$ python -q
>>> import numpy as np
>>> import numpy.linalg as la
>>> np.set_printoptions(precision=2, suppress=True, linewidth=120, floatmode="fixed")
>>> F = np.load("sample8.npy")
>>> F
array([[  0,  10,  10,   0, -10, -10],
       [ 14,   4,  14, -14,  -4, -14],
       [ 16,   0,   8, -16,   0,  -8],
       [  0,  -5,  -5,   0,  10,  10],
       [ -7,  -2,  -7,  14,   4,  14],
       [ -8,   0,  -4,  16,   0,   8]])
>>> rng = np.random.default_rng(61380)
>>> B = F + rng.integers(-2, 3, (6, 5)) @ rng.integers(-2, 3, (5, 6))
>>> B
array([[  0,  11,  17,   6,  -9, -14],
       [ 14,   6,  16, -12,  -4, -12],
       [ 19,  -1,  12, -10,  -3, -10],
       [ -5,   1,  -2,  -4,  10,   4],
       [ -4,  -2,  -4,  16,   2,  12],
       [ -9,   1,  -2,  13,   3,   4]])
>>> B - F
array([[ 0,  1,  7,  6,  1, -4],
       [ 0,  2,  2,  2,  0,  2],
       [ 3, -1,  4,  6, -3, -2],
       [-5,  6,  3, -4,  0, -6],
       [ 3,  0,  3,  2, -2, -2],
       [-1,  1,  2, -3,  3, -4]])
>>> np.round(la.svd(B - F, compute_uv=False), 2) + 0
array([13.61, 12.60,  4.45,  4.19,  2.20,  0.00])
>>> la.matrix_rank(B - F, tol=1e-8)
np.int64(5)
>>> blk = np.stack([B, -2 * B, B[::-1]])
>>> blk.shape
(3, 6, 6)
>>> np.einsum("bij,cij->bc", blk, blk)
array([[ 3112, -6224, -1308],
       [-6224, 12448,  2616],
       [-1308,  2616,  3112]])
>>> blk.sum(axis=0)
array([[ -9, -10, -19,   7,  12,  18],
       [-18,  -8, -20,  28,   6,  24],
       [-24,   2, -14,   6,  13,  14],
       [ 24,  -2,  14,  -6, -13, -14],
       [ 18,   8,  20, -28,  -6, -24],
       [  9,  10,  19,  -7, -12, -18]])
>>> B = la.inv(F)
>>> round(la.det(F) * la.det(B), 2)
np.float64(1.0)
>>> la.det(F) * B
array([[  3840.00,  -9600.00,  12000.00,   3840.00,  -9600.00,  12000.00],
       [ 13440.00, -19200.00,  16800.00,  13440.00, -19200.00,  16800.00],
       [ -7680.00,  19200.00, -16800.00,  -7680.00,  19200.00, -16800.00],
       [  1920.00,  -4800.00,   6000.00,   3840.00,  -9600.00,  12000.00],
       [  6720.00,  -9600.00,   8400.00,  13440.00, -19200.00,  16800.00],
       [ -3840.00,   9600.00,  -8400.00,  -7680.00,  19200.00, -16800.00]])
>>> Q, _ = la.qr(np.array([[-0.4, -0.7, 0.3, -1.3],
...     [-0.3, -0.2, -1.0, 1.9],
...     [0.9, -0.3, 0.9, -2.1],
...     [-0.1, 0.5, 0.6, -1.3]]))
>>> arr = 4 * Q
>>> arr
array([[-1.55, -2.97, -2.16,  0.36],
       [-1.16, -0.83,  2.45,  2.82],
       [ 3.48, -1.36, -0.39,  1.37],
       [-0.39,  2.15, -2.28,  2.46]])
>>> x = np.array([-3, 0, -2, 3])
>>> target = arr @ x
>>> beta, lr = np.zeros(4), 1 / la.norm(arr, 2) ** 2
>>> for i in range(30):
...     beta -= lr * arr.T @ (arr @ beta - target)
...     if i % 5 == 0: print(i, round(la.norm(arr @ beta - target), 2))
... 
0 0.0
5 0.0
10 0.0
15 0.0
20 0.0
25 0.0
>>> beta.round(2) + 0
array([-3.00,  0.00, -2.00,  3.00])
>>> Q, V = la.qr(arr[:, :3])[0], la.qr(arr[:, 3:])[0]
>>> sigma = la.svd(Q.T @ V, compute_uv=False)
>>> (sigma > 0.9).sum()
np.int64(0)
>>> sigma.round(2) + 0
array([0.00])
>>> np.degrees(np.arccos(sigma.clip(0, 1)))
array([90.00])
>>> np.allclose(arr, arr.T)
False
>>> (arr - arr.T) / 2
array([[ 0.00, -0.91, -2.82,  0.37],
       [ 0.91,  0.00,  1.91,  0.33],
       [ 2.82, -1.91,  0.00,  1.82],
       [-0.37, -0.33, -1.82,  0.00]])
>>> np.allclose(arr @ arr.T, arr.T @ arr)
True
